$ python -q
>>> import numpy as np
>>> np.set_printoptions(precision=3, suppress=True, linewidth=100)
>>> def rd(a):
...     return np.round(a, 3) + 0
... 
>>> Z = np.array([[-1, 3, -3, 1], [-1, -1, -3, 3], [2, -1, -2, 0], [-2, 0, 2, 3]])
>>> rng = np.random.default_rng(29946)
>>> data = (rng.random((36, 4)) < 0.25) @ Z
>>> data
array([[ 0,  0,  0,  0],
       [ 2, -1, -2,  0],
       [ 0,  0,  0,  0],
       [-2,  0,  2,  3],
       [-1, -1, -3,  3],
       [-1,  3, -3,  1],
       [ 2, -1, -2,  0],
       [-2,  0,  2,  3],
       [ 2, -1, -2,  0],
       [ 2, -1, -2,  0],
       [ 0,  0,  0,  0],
       [ 0,  0,  0,  0],
       [-1, -1, -3,  3],
       [-1,  3, -3,  1],
       [ 0,  0,  0,  0],
       [ 2, -1, -2,  0],
       [ 2, -1, -2,  0],
       [ 1,  2, -5,  1],
       [-2,  0,  2,  3],
       [ 0,  0,  0,  0],
       [ 0,  0,  0,  0],
       [-1, -1, -3,  3],
       [ 0, -1,  0,  3],
       [-1,  2, -3,  4],
       [-1, -1, -3,  3],
       [ 2, -1, -2,  0],
       [ 2, -1, -2,  0],
       [ 0,  0,  0,  0],
       [ 0,  0,  0,  0],
       [ 0,  0,  0,  0],
       [ 2, -1, -2,  0],
       [ 0,  0,  0,  0],
       [-1, -1, -3,  3],
       [ 1,  2, -5,  1],
       [-1,  3, -3,  1],
       [ 0,  0,  0,  0]])
>>> vec = np.array([2, 2, 2, 3])
>>> rhs = data @ vec
>>> beta, lr = np.zeros(4), 1 / np.linalg.norm(data, 2) ** 2
>>> for i in range(8):
...     beta -= lr * data.T @ (data @ beta - rhs)
...     if i % 2 == 0: print(i, round(np.linalg.norm(data @ beta - rhs), 3))
... 
0 13.421
2 10.484
4 9.69
6 9.054
>>> rd(beta)
array([-0.319,  0.641,  0.897,  1.439])
>>> Ac = (data - data.mean(axis=0)) / data.std(axis=0)
>>> rd(Ac.std(axis=0))
array([1., 1., 1., 1.])
>>> beta = np.linalg.lstsq(np.delete(Ac, 2, axis=1), Ac[:, 2])[0]
>>> rd(1 - np.var(Ac[:, 2] - np.delete(Ac, 2, axis=1) @ beta))
np.float64(0.567)
>>> m1 = np.loadtxt("m.csv", delimiter=",")
>>> m1
array([[5., 2., 3., 3., 4., 4., 6.],
       [2., 8., 2., 4., 4., 0., 4.],
       [3., 2., 2., 2., 3., 2., 4.],
       [3., 4., 2., 3., 3., 2., 4.],
       [4., 4., 3., 3., 5., 2., 6.],
       [4., 0., 2., 2., 2., 4., 4.],
       [6., 4., 4., 4., 6., 4., 8.]])
>>> # symmetric
>>> t3 = np.stack([m1, -2 * m1, m1[::-1]])
>>> t3.shape
(3, 7, 7)
>>> rd(np.linalg.norm(t3, axis=(1, 2)))
array([26.963, 53.926, 26.963])
>>> print((t3 @ m1.T).shape)
(3, 7, 7)
>>> cov = m1.T @ m1
>>> rd(np.linalg.svd(m1, compute_uv=False) ** 2)
array([669.684,  54.225,   3.09 ,   0.   ,   0.   ,   0.   ,   0.   ])
>>> np.linalg.matrix_rank(cov)
np.int64(3)
>>> rd(m1 @ np.linalg.pinv(m1) @ m1)
array([[5., 2., 3., 3., 4., 4., 6.],
       [2., 8., 2., 4., 4., 0., 4.],
       [3., 2., 2., 2., 3., 2., 4.],
       [3., 4., 2., 3., 3., 2., 4.],
       [4., 4., 3., 3., 5., 2., 6.],
       [4., 0., 2., 2., 2., 4., 4.],
       [6., 4., 4., 4., 6., 4., 8.]])
>>> rd(np.trace(np.linalg.pinv(m1) @ m1))
np.float64(3.0)
>>> np.linalg.lstsq(m1[:-1].T, m1[-1])[2]
np.int32(3)
>>> M = np.array([[2.0, -9.0, -2.0, -7.0],
...     [6.0, 12.0, -2.0, 6.0],
...     [-6.0, -8.0, 6.0, -6.0],
...     [-6.0, -3.0, 2.0, 3.0]])
>>> r0 = np.array([-3, -5, -3, 2])
>>> out = M + np.outer(r0, np.eye(4)[1])
>>> out
array([[  2., -12.,  -2.,  -7.],
       [  6.,   7.,  -2.,   6.],
       [ -6., -11.,   6.,  -6.],
       [ -6.,  -1.,   2.,   3.]])
>>> vec = np.array([3, 0, 0, 1])
>>> rhs = out @ vec
>>> beta, lr = np.zeros(4), 1 / np.linalg.norm(out, 2) ** 2
>>> for i in range(50):
...     beta -= lr * out.T @ (out @ beta - rhs)
...     if i % 10 == 0: print(i, round(np.linalg.norm(out @ beta - rhs), 3))
... 
0 17.751
10 4.697
20 3.853
30 3.261
40 2.761
>>> print(rd(beta))
[ 2.581  0.264 -0.562  0.598]
>>> rd(np.linalg.cond(out))
np.float64(7.811)
>>> out = M[0, 0] * M[1:] - np.outer(M[1:, 0], M[0])
>>> out
array([[  0.,  78.,   8.,  54.],
       [  0., -70.,   0., -54.],
       [  0., -60.,  -8., -36.]])
>>> M[:, 0] / M[0, 0]
array([ 1.,  3., -3., -3.])
>>> np.linalg.matrix_rank(out), np.linalg.matrix_rank(M)
(np.int64(3), np.int64(4))
>>> E = np.array([[2, 2, 5, 3], [2, 0, 2, 1], [5, 2, 6, 3], [3, 1, 3, 0]])
>>> hat = np.triu(np.array([[3, 4, 2, 1], [5, 3, 2, 3], [3, 1, 3, 2], [2, 5, 1, 0]]), 1) + np.eye(4)
>>> out = hat @ E @ np.linalg.inv(hat)
>>> out
array([[ 23., -85., 152., -59.],
       [ 21., -77., 135., -53.],
       [ 11., -40.,  70., -28.],
       [  3., -11.,  19.,  -8.]])
>>> rd(np.poly(out))
array([  1.,  -8., -40., -42., -11.])
>>> np.trace(out), np.trace(E)
(np.float64(8.0), np.int64(8))
>>> rd(np.linalg.norm(out, "nuc"))
np.float64(265.874)
>>> print(rd(np.linalg.norm(out, axis=1)))
[185.308 165.542  86.052  23.558]
>>> out[3] @ out[2]
np.float64(2027.0)
>>> rd(np.linalg.norm(out, 2))
np.float64(264.01)
>>> rd(np.linalg.norm(out[3] - out[2]))
np.float64(62.498)
>>> rd(np.linalg.norm(out, axis=0))
array([ 33.166, 121.963, 215.847,  84.487])
